% ipython --no-banner

In [1]: import numpy as np

In [2]: np.set_printoptions(precision=1, suppress=True, linewidth=140, sign=" ")

In [3]: def rd(a):
   ...:     return np.round(a, 1) + 0
   ...: 

In [4]: J = np.loadtxt("x.csv", delimiter=",")

In [5]: J
Out[5]: 
array([[ -4.7,   3.1,   1.9,   1.9,   1.2,   2. ,  -1.7,   3. ,  -6.5,  -4.4,   5.2],
       [ -4.5,   4.8,   2.8,  -0.4,  -1.8,   3.9,  -1.5,   1.9,  -4.3,  -5.1,   7.9],
       [  8.8,  -6.5,  -1.3,  -3.7,  -2.4,  -1.1,   4.1,  -3. ,  11.8,   4.1,  -4.9],
       [ -0.9,  -0.2,  -2.5,   2.6,   2.3,  -4.3,  -0.9,  -1.9,  -2.6,   3.5,  -6.2],
       [  0.2,   2.1,   0.6,  -2. ,  -2.2,   1.1,   0.6,  -0.5,   1.4,  -0.8,   2.7],
       [ -1.6,   4.3,   4.2,  -2.5,  -4.2,   6.1,   0.1,   2.6,   0.6,  -5.7,  11.2],
       [  2.6,  -9.9,   0.4,   3.8,   6.9,  -0.6,   0.9,   5. ,  -0.8,  -4.8,  -2.9],
       [  6.2,  -5.5,  -2. ,  -1.2,   0.1,  -2.9,   2.7,  -2.5,   6.3,   4.3,  -7.2],
       [ -3.3,   3.6,   1.7,   0.2,  -1.3,   2.6,  -1.1,   1.9,  -2.8,  -4.2,   5.3],
       [ -6.6,   4.4,   0.6,   3. ,   3.2,  -0.4,  -2.9,   2.2, -10. ,  -2.3,   1.8],
       [ -5.3,   9.6,  -0.5,  -0.8,  -3.7,  -1.4,  -2.1,  -3.6,  -4.8,   3.6,   1.6],
       [ -5.2,   3.9,  -1.3,   2.3,   1.4,  -2.9,  -2.2,  -1.5,  -7.3,   2.5,  -2.2],
       [  0.9,   0.2,  -2.7,   0.2,   0. ,  -3.6,   0.4,  -3. ,   0.8,   5.3,  -6. ],
       [  4.7,  -4.2,   1.2,  -2.1,  -2. ,   3. ,   1.9,   0.8,   6.9,  -2. ,   2.7],
       [ -6.9,   5.1,  -0.3,   2.7,   1.7,  -1.2,  -2.8,   1.2,  -8.7,  -1.3,   0.7]])

In [6]: hat = J @ np.linalg.solve(J.T @ J, J.T)

In [7]: rd(hat @ J[:, 9])
Out[7]: array([-4.4, -5.1,  4.1,  3.5, -0.8, -5.7, -4.8,  4.3, -4.2, -2.3,  3.6,  2.5,  5.3, -2. , -1.3])

In [8]: rd(np.diag(hat))
Out[8]: array([ 0.5,  0.7,  0.6,  0.8,  0.9,  0.8,  0.8,  0.9,  0.6,  0.6,  0.8,  0.7,  0.6,  0.8,  0.8])

In [9]: np.allclose(hat @ hat, hat)
Out[9]: True

In [10]: O, Rm = np.linalg.qr(J)

In [11]: O.shape, Rm.shape
Out[11]: ((15, 11), (11, 11))

In [12]: rd(np.trace(O @ O.T))
Out[12]: np.float64(11.0)

In [13]: np.allclose(Rm.T @ Rm, J.T @ J)
Out[13]: True

In [14]: rd(abs(Rm[0, 0])), rd(np.linalg.norm(J[:, 0]))
Out[14]: (np.float64(18.7), np.float64(18.7))

In [15]: rd(np.abs(np.diag(Rm)))
Out[15]: array([ 18.7,  10.2,   7.1,   1.3,   1.6,   1.3,   0.6,   0.8,   0.8,   1.4,   0.9])

In [16]: def softmax(z):
    ...:     e = np.exp(z - z.max(axis=-1, keepdims=True))
    ...:     return e / e.sum(axis=-1, keepdims=True)
    ...: 

In [17]: rd(softmax(10 * J[11]))
Out[17]: array([ 0.,  1.,  0.,  0.,  0.,  0.,  0.,  0.,  0.,  0.,  0.])

In [18]: rd(softmax(J).sum(axis=1))
Out[18]: array([ 1.,  1.,  1.,  1.,  1.,  1.,  1.,  1.,  1.,  1.,  1.,  1.,  1.,  1.,  1.])

In [19]: rd(softmax(J[11]))
Out[19]: array([ 0. ,  0.6,  0. ,  0.1,  0.1,  0. ,  0. ,  0. ,  0. ,  0.2,  0. ])

In [20]: S = J @ J.T / np.sqrt(11)

In [21]: softmax(S).round(6).argmax(axis=1)
Out[21]: array([  9,   5,   2,   3,   5,   5,   6,   2,   5,   9,  10,  14,   7,   2,   9])

In [22]: left, s, Vh = np.linalg.svd(J)

In [23]: rd(s)
Out[23]: array([ 38.4,  25.8,  19.1,   1.5,   1.4,   1.1,   0.9,   0.7,   0.6,   0.4,   0.3])

In [24]: M2 = left[:, :3] @ np.diag(s[:3]) @ Vh[:3]

In [25]: rd(np.abs(J - M2).max())
Out[25]: np.float64(0.6)

In [26]: M2 = np.c_[J[:, :3] @ np.array([[4, -3, 4], [4, 0, -3], [0, -4, 1]]), np.array([1, 2, 2, 2, 2, 0, 1, 0, 0, 1, 1, 2, 0, 2, 1])]

In [27]: rd(M2)
Out[27]: 
array([[ -6.4,   6.5, -26.2,   1. ],
       [  1.2,   2.3, -29.6,   2. ],
       [  9.2, -21.2,  53.4,   2. ],
       [ -4.4,  12.7,  -5.5,   2. ],
       [  9.2,  -3. ,  -4.9,   2. ],
       [ 10.8, -12. , -15.1,   0. ],
       [-29.2,  -9.4,  40.5,   1. ],
       [  2.8, -10.6,  39.3,   0. ],
       [  1.2,   3.1, -22.3,   0. ],
       [ -8.8,  17.4, -39. ,   1. ],
       [ 17.2,  17.9, -50.5,   1. ],
       [ -5.2,  20.8, -33.8,   2. ],
       [  4.4,   8.1,   0.3,   0. ],
       [  2. , -18.9,  32.6,   2. ],
       [ -7.2,  21.9, -43.2,   1. ]])

In [28]: rd(np.linalg.norm(M2 - J @ np.linalg.lstsq(J, M2)[0], axis=0))
Out[28]: array([ 0.,  0.,  0.,  3.])

In [29]: np.linalg.matrix_rank(M2)
Out[29]: np.int64(4)

In [30]: O, _ = np.linalg.qr(np.array([[-1.3, -0.7, -0.1, 1.2, -0.9, -0.5],
    ...:     [1.7, -1.0, -0.8, 0.3, 1.3, -0.5],
    ...:     [-1.5, -0.5, 1.1, 0.3, -1.1, -0.7],
    ...:     [-1.1, -0.6, 1.1, -0.5, 1.1, -1.2],
    ...:     [1.6, -0.4, -1.5, 0.3, 1.7, 0.3],
    ...:     [1.5, 0.0, 1.1, 1.7, 0.4, -0.1]]))

In [31]: M = O[:, :6]

In [32]: rd(M)
Out[32]: 
array([[-0.4, -0.5,  0.2,  0.7, -0.1,  0.3],
       [ 0.5, -0.7,  0. , -0.2,  0.4,  0.3],
       [-0.4, -0.3, -0.3,  0. ,  0.4, -0.7],
       [-0.3, -0.4, -0.3, -0.5, -0.6,  0.1],
       [ 0.4, -0.3,  0.4,  0.1, -0.5, -0.6],
       [ 0.4,  0. , -0.8,  0.5, -0.1,  0. ]])

In [33]: rd(np.linalg.norm(M, axis=0))
Out[33]: array([ 1.,  1.,  1.,  1.,  1.,  1.])

In [34]: rd(M.T @ M)
Out[34]: 
array([[ 1.,  0.,  0.,  0.,  0.,  0.],
       [ 0.,  1.,  0.,  0.,  0.,  0.],
       [ 0.,  0.,  1.,  0.,  0.,  0.],
       [ 0.,  0.,  0.,  1.,  0.,  0.],
       [ 0.,  0.,  0.,  0.,  1.,  0.],
       [ 0.,  0.,  0.,  0.,  0.,  1.]])

In [35]: rd(np.linalg.pinv(M))
Out[35]: 
array([[-0.4,  0.5, -0.4, -0.3,  0.4,  0.4],
       [-0.5, -0.7, -0.3, -0.4, -0.3,  0. ],
       [ 0.2,  0. , -0.3, -0.3,  0.4, -0.8],
       [ 0.7, -0.2,  0. , -0.5,  0.1,  0.5],
       [-0.1,  0.4,  0.4, -0.6, -0.5, -0.1],
       [ 0.3,  0.3, -0.7,  0.1, -0.6,  0. ]])

In [36]: np.argsort(-np.linalg.norm(J, axis=0).round(6), kind="stable")[:3]
Out[36]: array([  8,  10,   1])

In [37]: rd(np.abs(np.linalg.svd(J)[2][-1]))
Out[37]: array([ 0.3,  0.2,  0.2,  0.3,  0.4,  0.3,  0.5,  0.4,  0.3,  0. ,  0.1])

In [38]: [round(float(x), 1) for x in np.linalg.svd(J, compute_uv=False)[:3]]
Out[38]: [38.4, 25.8, 19.1]

In [39]: r0 = np.array([5, 0])

In [40]: rd(np.correlate(M[5], M[0], "full"))
Out[40]: array([ 0.1, -0.1,  0. ,  0.3, -0.8,  0. ,  0.4,  0. , -0.1,  0.1,  0. ])

In [41]: rd(np.convolve(M[5], r0))
Out[41]: array([ 2.1,  0. , -3.8,  2.3, -0.7,  0. ,  0. ])

In [42]: x0 = np.array([-8, -5, 8, -8, -8, 3])

In [43]: [p for p in range(1, 25) if np.allclose(np.linalg.matrix_power(M, p), np.eye(6))]
Out[43]: []

In [44]: rd(np.linalg.det(M))
Out[44]: np.float64(-1.0)

In [45]: rd(np.linalg.norm(x0)), rd(np.linalg.norm(M @ x0))
Out[45]: (np.float64(17.0), np.float64(17.0))

In [46]: rd(np.abs(np.linalg.eigvals(M)))
Out[46]: array([ 1.,  1.,  1.,  1.,  1.,  1.])

In [47]: 6 - np.linalg.matrix_rank(M - np.eye(6), tol=1e-8)
Out[47]: np.int64(1)

In [48]: rng = np.random.default_rng(98)

In [49]: lab = rng.permutation(6)

In [50]: lab
Out[50]: array([ 1,  2,  4,  5,  0,  3])

In [51]: M2 = M[lab][:, lab]

In [52]: rd(M2)
Out[52]: 
array([[-0.7,  0. ,  0.4,  0.3,  0.5, -0.2],
       [-0.3, -0.3,  0.4, -0.7, -0.4,  0. ],
       [-0.3,  0.4, -0.5, -0.6,  0.4,  0.1],
       [ 0. , -0.8, -0.1,  0. ,  0.4,  0.5],
       [-0.5,  0.2, -0.1,  0.3, -0.4,  0.7],
       [-0.4, -0.3, -0.6,  0.1, -0.3, -0.5]])

In [53]: F = np.array([[1, 0, 0, 0], [1, 1, 0, 0], [0, 2, 1, 0], [2, 2, 1, 1]])

In [54]: F
Out[54]: 
array([[ 1,  0,  0,  0],
       [ 1,  1,  0,  0],
       [ 0,  2,  1,  0],
       [ 2,  2,  1,  1]])

In [55]: x0 = np.array([1, 1, 3, 5, 1, 1, 3, 4, 1, 2, 1])

In [56]: h1 = np.maximum(J @ x0, 0)

In [57]: rd(np.tanh(J @ x0))
Out[57]: array([ 1.,  1., -1., -1., -1.,  1.,  1., -1.,  1.,  1., -1., -1., -1.,  1., -1.])

In [58]: W = np.array([[0, 2, 2, 1, 1, 2],
    ...:     [3, 1, 2, 0, 3, 1],
    ...:     [2, 2, 3, 2, 0, 2],
    ...:     [3, 0, 1, 3, 3, 1]])

In [59]: b = np.array([3, 1, 2, 0, 2, 2])

In [60]: act = np.maximum(F @ W + b, 0)

In [61]: np.linalg.matrix_rank(act)
Out[61]: np.int64(4)

In [62]: act
Out[62]: 
array([[  3,   3,   4,   1,   3,   4],
       [  6,   4,   6,   1,   6,   5],
       [ 11,   5,   9,   2,   8,   6],
       [ 14,   9,  14,   7,  13,  11]])

In [63]: (act > 0).mean(axis=0)
Out[63]: array([ 1.,  1.,  1.,  1.,  1.,  1.])

In [64]: W2 = np.array([[5, 0], [5, 2], [1, 2], [3, 2], [0, 2], [3, 0]])

In [65]: W @ W2
Out[65]: 
array([[ 21,  12],
       [ 25,  12],
       [ 35,  14],
       [ 28,  14]])

In [66]: (act @ W2).round(6).argmax(axis=1)
Out[66]: array([ 0,  0,  0,  0])

In [67]: act @ W2
Out[67]: 
array([[  49,   22],
       [  74,   34],
       [ 113,   48],
       [ 183,   86]])

In [68]: np.linalg.matrix_power(F, 3)
Out[68]: 
array([[  1,   0,   0,   0],
       [  3,   1,   0,   0],
       [  6,   6,   1,   0],
       [ 14,  12,   3,   1]])

In [69]: (F - F.T) / 2
Out[69]: 
array([[ 0. , -0.5,  0. , -1. ],
       [ 0.5,  0. , -1. , -1. ],
       [ 0. ,  1. ,  0. , -0.5],
       [ 1. ,  1. ,  0.5,  0. ]])

In [70]: rd(np.abs(np.linalg.eigvals(F)).max())
Out[70]: np.float64(1.0)

In [71]: F @ F
Out[71]: 
array([[ 1,  0,  0,  0],
       [ 2,  1,  0,  0],
       [ 2,  4,  1,  0],
       [ 6,  6,  2,  1]])

In [72]: np.allclose(F, F.T)
Out[72]: False

In [73]: rd(np.linalg.det(F))
Out[73]: np.float64(1.0)

In [74]: (F + F.T) / 2
Out[74]: 
array([[ 1. ,  0.5,  0. ,  1. ],
       [ 0.5,  1. ,  1. ,  1. ],
       [ 0. ,  1. ,  1. ,  0.5],
       [ 1. ,  1. ,  0.5,  1. ]])

In [75]: rd(np.sort(np.abs(np.linalg.eigvals(F))))
Out[75]: array([ 1.,  1.,  1.,  1.])

In [76]: np.allclose(F @ F.T, F.T @ F)
Out[76]: False

In [77]: W0 = np.loadtxt("m.csv", delimiter=",")

In [78]: W0
Out[78]: 
array([[ 0.,  2.,  2.,  1.],
       [-3.,  5.,  3.,  4.],
       [ 0.,  8.,  1.,  5.],
       [ 2., 11.,  4.,  2.],
       [ 5.,  9.,  4.,  5.],
       [ 5., 12.,  7.,  5.],
       [ 7., 10.,  6.,  4.],
       [ 4., 12.,  9.,  4.],
       [ 5., 13., 11.,  4.],
       [ 3., 14., 12.,  2.],
       [ 4., 12.,  9.,  5.],
       [ 6., 12.,  9.,  3.],
       [ 3., 14., 11.,  3.],
       [ 4., 13., 10.,  4.],
       [ 2., 12., 11.,  2.],
       [ 0., 15.,  9., -1.],
       [-3., 18., 11.,  0.],
       [ 0., 21., 10.,  2.],
       [-1., 20.,  8.,  4.],
       [-2., 21., 11.,  3.],
       [-1., 21., 12.,  3.],
       [-1., 22., 10.,  1.],
       [ 2., 24.,  9.,  4.],
       [ 4., 27., 11.,  4.],
       [ 4., 29., 10.,  3.],
       [ 1., 29., 13.,  0.],
       [-2., 31., 12.,  0.],
       [ 0., 30., 15.,  3.],
       [-2., 30., 12.,  6.],
       [-4., 32., 14.,  8.],
       [-5., 31., 17.,  6.],
       [-4., 33., 14.,  9.],
       [-1., 31., 11.,  8.],
       [-2., 29.,  8., 10.],
       [ 1., 27.,  8., 13.],
       [ 3., 26.,  9., 16.],
       [ 3., 26.,  7., 13.],
       [ 5., 28.,  9., 14.],
       [ 3., 26., 10., 14.],
       [ 6., 26., 12., 13.],
       [ 9., 26., 11., 14.],
       [12., 29., 14., 14.],
       [10., 28., 14., 17.]])

In [79]: x0 = np.array([2, 2, 2, 1, 1, 3, -2, 1, 0, 3, 2])

In [80]: rhs = J @ x0

In [81]: b, lr = np.zeros(11), 1 / np.linalg.norm(J, 2) ** 2

In [82]: for i in range(300):
    ...:     b -= lr * J.T @ (J @ b - rhs)
    ...:     if i % 50 == 0: print(i, round(np.linalg.norm(J @ b - rhs), 1))
    ...: 
0 25.6
50 7.1
100 6.6
150 6.2
200 5.9
250 5.5

In [83]: rd(np.linalg.cond(J))
Out[83]: np.float64(143.3)
